$ ipython --no-banner

In [1]: import numpy as np

In [2]: np.set_printoptions(suppress=True, linewidth=120)

In [3]: arr = np.load("block9.npy")

In [4]: arr
Out[4]: 
array([[-0.2, -0.2, -0.4, -0.4,  0.1, -0.5],
       [-1.1, -0.1,  1.8,  0.6,  0. ,  1.2],
       [ 0.6,  0.5, -0.3,  0.5, -0.9, -0.4],
       [ 0.6,  0.8, -0.8, -1.1, -2.1, -2.2],
       [ 0.2, -1.5,  0.2, -0.7,  0.2, -0.8],
       [ 1.9, -0.7, -0.5,  0.7,  0.8,  0.3],
       [-0.9,  1.6,  0.7, -0.5,  0. , -0.7],
       [-0.5, -2.4,  0.2, -0.2,  0.5,  0.1],
       [-2.2,  1.3,  1.5, -0.7, -0.2,  0.2],
       [ 0.7,  0.5,  2.4,  0.5,  2.2,  0.8],
       [ 0.4,  0.1, -0.3,  0.2,  0.2,  0. ]])

In [5]: left, sv, Vh = np.linalg.svd(arr, full_matrices=False)

In [6]: np.round(np.cumsum(sv ** 2) / np.sum(sv ** 2), 3)
Out[6]: array([0.408, 0.735, 0.89 , 0.965, 0.997, 1.   ])

In [7]: np.round(Vh @ Vh.T, 3) + 0
Out[7]: 
array([[1., 0., 0., 0., 0., 0.],
       [0., 1., 0., 0., 0., 0.],
       [0., 0., 1., 0., 0., 0.],
       [0., 0., 0., 1., 0., 0.],
       [0., 0., 0., 0., 1., 0.],
       [0., 0., 0., 0., 0., 1.]])

In [8]: (sv > 1e-8).sum()
Out[8]: np.int64(6)

In [9]: print(np.round(sv / sv[0], 3))
[1.    0.894 0.618 0.426 0.283 0.08 ]

In [10]: np.round(left.T @ arr @ Vh.T, 3) + 0
Out[10]: 
array([[5.067, 0.   , 0.   , 0.   , 0.   , 0.   ],
       [0.   , 4.529, 0.   , 0.   , 0.   , 0.   ],
       [0.   , 0.   , 3.131, 0.   , 0.   , 0.   ],
       [0.   , 0.   , 0.   , 2.161, 0.   , 0.   ],
       [0.   , 0.   , 0.   , 0.   , 1.434, 0.   ],
       [0.   , 0.   , 0.   , 0.   , 0.   , 0.403]])

In [11]: np.allclose(left * sv @ Vh, arr)
Out[11]: True

In [12]: blk = np.stack([arr, -1 * arr, arr[::-1]])

In [13]: (blk @ arr.T).shape
Out[13]: (3, 11, 11)

In [14]: np.round(np.linalg.norm(blk, axis=(1, 2)), 3)
Out[14]: array([7.93, 7.93, 7.93])

In [15]: ang = np.deg2rad(15)

In [16]: W0 = np.eye(5)

In [17]: W0[np.ix_([2, 3], [2, 3])] = [[np.cos(ang), -np.sin(ang)], [np.sin(ang), np.cos(ang)]]

In [18]: W0.round(3)
Out[18]: 
array([[ 1.   ,  0.   ,  0.   ,  0.   ,  0.   ],
       [ 0.   ,  1.   ,  0.   ,  0.   ,  0.   ],
       [ 0.   ,  0.   ,  0.966, -0.259,  0.   ],
       [ 0.   ,  0.   ,  0.259,  0.966,  0.   ],
       [ 0.   ,  0.   ,  0.   ,  0.   ,  1.   ]])

In [19]: x0 = np.array([7, 5, 7, 6, 3])

In [20]: print(np.round(np.linalg.inv(W0), 3))
[[ 1.     0.     0.     0.     0.   ]
 [ 0.     1.     0.     0.     0.   ]
 [ 0.     0.     0.966  0.259  0.   ]
 [ 0.     0.    -0.259  0.966  0.   ]
 [ 0.     0.     0.     0.     1.   ]]

In [21]: round(np.linalg.det(W0), 3)
Out[21]: np.float64(1.0)

In [22]: np.round(W0.sum(axis=0), 3)
Out[22]: array([1.   , 1.   , 1.225, 0.707, 1.   ])

In [23]: W0.shape
Out[23]: (5, 5)

In [24]: np.round(W0 - W0[0], 3)
Out[24]: 
array([[ 0.   ,  0.   ,  0.   ,  0.   ,  0.   ],
       [-1.   ,  1.   ,  0.   ,  0.   ,  0.   ],
       [-1.   ,  0.   ,  0.966, -0.259,  0.   ],
       [-1.   ,  0.   ,  0.259,  0.966,  0.   ],
       [-1.   ,  0.   ,  0.   ,  0.   ,  1.   ]])

In [25]: np.linalg.matrix_rank(W0)
Out[25]: np.int64(5)

In [26]: left, sv, Vh = np.linalg.svd(W0, full_matrices=False)

In [27]: left.shape, sv.shape, Vh.shape
Out[27]: ((5, 5), (5,), (5, 5))

In [28]: np.round(left.T @ left, 3) + 0
Out[28]: 
array([[1., 0., 0., 0., 0.],
       [0., 1., 0., 0., 0.],
       [0., 0., 1., 0., 0.],
       [0., 0., 0., 1., 0.],
       [0., 0., 0., 0., 1.]])

In [29]: np.cumsum(sv ** 2) / np.sum(sv ** 2)
Out[29]: array([0.2, 0.4, 0.6, 0.8, 1. ])

In [30]: print((sv > 1e-8).sum())
5

In [31]: print(np.round(np.sqrt((sv ** 2).sum()), 3), np.round(np.linalg.norm(W0), 3))
2.236 2.236
